$ python3 -q
>>> import numpy as np
>>> import numpy.linalg as la
>>> np.set_printoptions(precision=3, suppress=True, linewidth=140)
>>> feats = np.load("test4.npy")
>>> print(feats)
[[6 4 3 4 3 2 4 5]
 [4 6 3 3 4 0 6 0]
 [3 3 2 5 3 2 2 3]
 [4 3 5 2 3 2 1 5]
 [3 4 3 3 4 2 2 5]
 [2 0 2 2 2 2 2 1]
 [4 6 2 1 2 2 4 3]
 [5 0 3 5 5 1 3 6]]
>>> print(np.all(la.eigvalsh(feats) > 0))
False
>>> try:
...     la.cholesky(feats)
... except la.LinAlgError as e:
...     print(repr(e))
... 
LinAlgError('Matrix is not positive definite')
>>> evals, vecs = la.eigh(feats)
>>> print(np.round(vecs @ np.diag(evals) @ vecs.T, 3) + 0)
[[6. 4. 3. 4. 3. 2. 4. 5.]
 [4. 6. 3. 3. 4. 0. 6. 0.]
 [3. 3. 2. 5. 3. 2. 2. 3.]
 [4. 3. 5. 2. 3. 2. 1. 5.]
 [3. 4. 3. 3. 4. 2. 2. 5.]
 [2. 0. 2. 2. 2. 2. 2. 1.]
 [4. 6. 2. 1. 2. 2. 4. 3.]
 [5. 0. 3. 5. 5. 1. 3. 6.]]
>>> print(evals)
[-4.744 -2.745 -0.049  1.497  2.164  2.697  7.609 25.571]
>>> print(np.round(vecs.T @ vecs, 3) + 0)
[[1. 0. 0. 0. 0. 0. 0. 0.]
 [0. 1. 0. 0. 0. 0. 0. 0.]
 [0. 0. 1. 0. 0. 0. 0. 0.]
 [0. 0. 0. 1. 0. 0. 0. 0.]
 [0. 0. 0. 0. 1. 0. 0. 0.]
 [0. 0. 0. 0. 0. 1. 0. 0.]
 [0. 0. 0. 0. 0. 0. 1. 0.]
 [0. 0. 0. 0. 0. 0. 0. 1.]]
>>> print(la.svd(feats, compute_uv=False))
[25.571  7.609  4.744  2.745  2.697  2.164  1.497  0.049]
>>> data = np.array([[2.0, -1.0, -2.0, 2.0, 0.0],
...     [0.0, 0.0, -3.0, 1.0, 0.0],
...     [2.0, -1.0, 2.0, 1.0, 0.0],
...     [1.0, -1.0, 1.0, -2.0, 0.0],
...     [0.0, 0.0, 0.0, 0.0, 1.0]])
>>> # 2 groups of indices that never mix
>>> print(np.einsum("ii->", data))
3.0
>>> print(np.einsum("ij,ji->", data, data))
15.0
>>> J = np.array([[1, 0, 1, 0, 2],
...     [1, 2, 0, 2, 1],
...     [0, 2, 2, 0, 0],
...     [0, 0, 1, 0, 0],
...     [1, 0, 2, 0, 0],
...     [0, 0, 1, 0, 0],
...     [1, 0, 1, 0, 0],
...     [2, 2, 1, 0, 2]])
>>> print(J)
[[1 0 1 0 2]
 [1 2 0 2 1]
 [0 2 2 0 0]
 [0 0 1 0 0]
 [1 0 2 0 0]
 [0 0 1 0 0]
 [1 0 1 0 0]
 [2 2 1 0 2]]
>>> # row 5 repeats row 3
>>> x0 = np.array([9, 2, 3, 0, 1])
>>> y = J @ x0
>>> print(np.round(la.solve(J.T @ J, J.T @ y), 3) + 0)
[9. 2. 3. 0. 1.]
>>> try:
...     la.solve(J, y)
... except la.LinAlgError as e:
...     print("failed:", e)
... 
failed: Last 2 dimensions of the array must be square
>>> print(np.round(la.pinv(J) @ J, 3) + 0)
[[1. 0. 0. 0. 0.]
 [0. 1. 0. 0. 0.]
 [0. 0. 1. 0. 0.]
 [0. 0. 0. 1. 0.]
 [0. 0. 0. 0. 1.]]
>>> rng = np.random.default_rng(442)
>>> y = y + 0.3 * rng.normal(size=8)
>>> print(y)
[13.664 14.149  9.401  2.746 15.324  3.415 11.998 27.601]
>>> b, *_ = la.lstsq(J, y)
>>> print(round(float(la.norm(y - J @ b)), 3))
0.803
>>> print([round(float(la.norm(la.solve(J.T @ J + lam * np.eye(5), J.T @ y))), 2) for lam in (0, 1, 10, 100)])
[10.17, 8.21, 5.57, 1.64]
>>> W0 = np.loadtxt("x.csv", delimiter=",")
>>> print(W0)
[[ 1.  2.  1.  1.  0. -2.  2.  2.  1.]
 [-1.  0.  2.  2. -3. -1. -3. -2.  3.]
 [-1.  2.  3. -2.  3.  1. -2. -1.  0.]
 [ 2.  0.  1.  2.  2. -3. -3. -3.  3.]
 [ 2.  2.  3.  1.  0.  3.  1.  2. -2.]
 [-2. -3.  3.  3.  3.  0. -2.  3.  2.]
 [-3. -1.  0.  2.  1.  0.  1.  1.  0.]
 [ 0.  0.  0.  0.  0.  0.  0.  3. -1.]
 [ 0.  0.  0.  0.  0.  0.  0. -3. -3.]]
>>> x0 = np.array([0, 2, 0, -2, 0, 0, -2, -1, 1])
>>> y = W0 @ x0
>>> print(y)
[-3.  7. 13.  8. -4. -9. -9. -4.  0.]
>>> print(np.round(la.solve(W0, W0[:, 3]), 3) + 0)
[0. 0. 0. 1. 0. 0. 0. 0. 0.]
>>> print(la.solve(W0.T, W0[0]))
[ 1. -0. -0. -0.  0.  0.  0.  0. -0.]
>>> mat = np.load("dump.npy")
>>> print(mat)
[[ 27.127  -4.46   11.963 -12.971   9.012   2.489   7.013  23.87 ]
 [-15.305  -9.046  25.879   3.382  28.56  -26.778 -14.841 -19.744]
 [ 26.501  -6.431  12.456 -12.245   6.574   0.961   8.301  23.32 ]
 [  5.522  -0.628   7.901   7.378  26.065  38.857   2.647 -10.711]
 [ 28.032  -4.776  12.377 -12.196   6.273   0.256   7.998  21.776]
 [  7.275  -3.813   8.266   9.909  25.017  40.255  -1.153 -13.018]
 [ 27.907  -5.333  12.079 -10.337   7.048   0.509   6.453  21.795]
 [ 25.158  -4.417  13.565 -11.636   7.405   3.268   8.027  21.42 ]
 [  7.302  -2.685   7.141   8.019  26.586  40.393   0.532 -11.199]
 [  6.25   -2.176   7.956   8.307  24.913  39.744   2.503 -12.201]
 [-12.989  -5.576  24.922   3.811  27.564 -28.665 -11.579 -20.304]
 [  8.06   -1.63    8.697   8.288  26.066  39.62    2.114 -10.165]
 [  5.477  -1.114   7.433   9.119  24.745  40.34    1.303 -11.086]
 [-13.05   -4.616  25.624   1.711  28.547 -27.859 -14.194 -19.933]
 [-13.178  -5.58   26.055   2.531  27.033 -28.014 -14.801 -20.513]
 [  7.152  -2.264   8.894   7.826  26.274  38.532   0.766 -12.778]
 [  6.066  -2.095   7.908   8.045  26.121  37.791   3.217 -12.895]
 [-16.009  -5.118  26.097   2.273  26.426 -29.088 -13.24  -18.631]
 [  6.45   -2.35    8.306   7.883  25.932  39.501   2.545 -11.701]
 [  5.935  -2.861   8.458   9.656  24.897  38.036   2.098 -13.184]
 [ 25.583  -6.127  11.058 -10.534   9.325   2.156   7.249  23.078]
 [ 27.788  -7.844  11.385 -10.494   6.142   2.942   7.811  20.237]
 [-12.191  -6.133  26.13    2.618  29.319 -28.196 -15.114 -20.388]
 [-15.553  -7.009  27.37    2.174  27.095 -27.828 -14.322 -19.206]
 [-13.592  -5.515  27.223   2.909  26.606 -26.862 -14.054 -19.929]
 [  5.213  -1.376   7.812   7.921  26.188  39.683   2.318 -11.293]
 [ 27.522  -5.4     9.777 -11.106   7.873   1.795   9.681  22.504]
 [-11.685  -6.665  24.959   3.752  29.095 -27.21  -12.71  -20.947]
 [-13.102  -5.799  25.797   2.856  24.949 -27.923 -12.385 -18.873]
 [-14.795  -6.324  24.869   2.388  29.31  -27.336 -13.661 -21.669]]
>>> print(np.round(la.norm(mat, "nuc"), 3))
489.468
>>> hat = mat @ la.solve(mat.T @ mat, mat.T)
>>> print(np.allclose(hat @ hat, hat))
True
>>> print(hat @ mat[:, 4])
[ 9.012 28.56   6.574 26.065  6.273 25.017  7.048  7.405 26.586 24.913 27.564 26.066 24.745 28.547 27.033 26.274 26.121 26.426 25.932
 24.897  9.325  6.142 29.319 27.095 26.606 26.188  7.873 29.095 24.949 29.31 ]
>>> print(round(np.trace(hat), 3))
8.0
>>> print(np.round(la.eigvalsh(hat), 3) + 0)
[0. 0. 0. 0. 0. 0. 0. 0. 0. 0. 0. 0. 0. 0. 0. 0. 0. 0. 0. 0. 0. 0. 1. 1. 1. 1. 1. 1. 1. 1.]
>>> x0 = np.array([-2, -1, 2, 0, -1, -1, 2, -3])
>>> y = mat @ x0
>>> b, lr = np.zeros(8), 1 / la.norm(mat, 2) ** 2
>>> for i in range(10):
...     b -= lr * mat.T @ (mat @ b - y)
...     if i % 2 == 0: print(i, round(la.norm(mat @ b - y), 3))
... 
0 99.8
2 45.665
4 26.758
6 21.778
8 20.753
>>> print(np.round(la.cond(mat), 3))
60.873
>>> print(b)
[-1.606  0.036  0.328  0.529  0.458 -1.174 -0.759 -1.534]
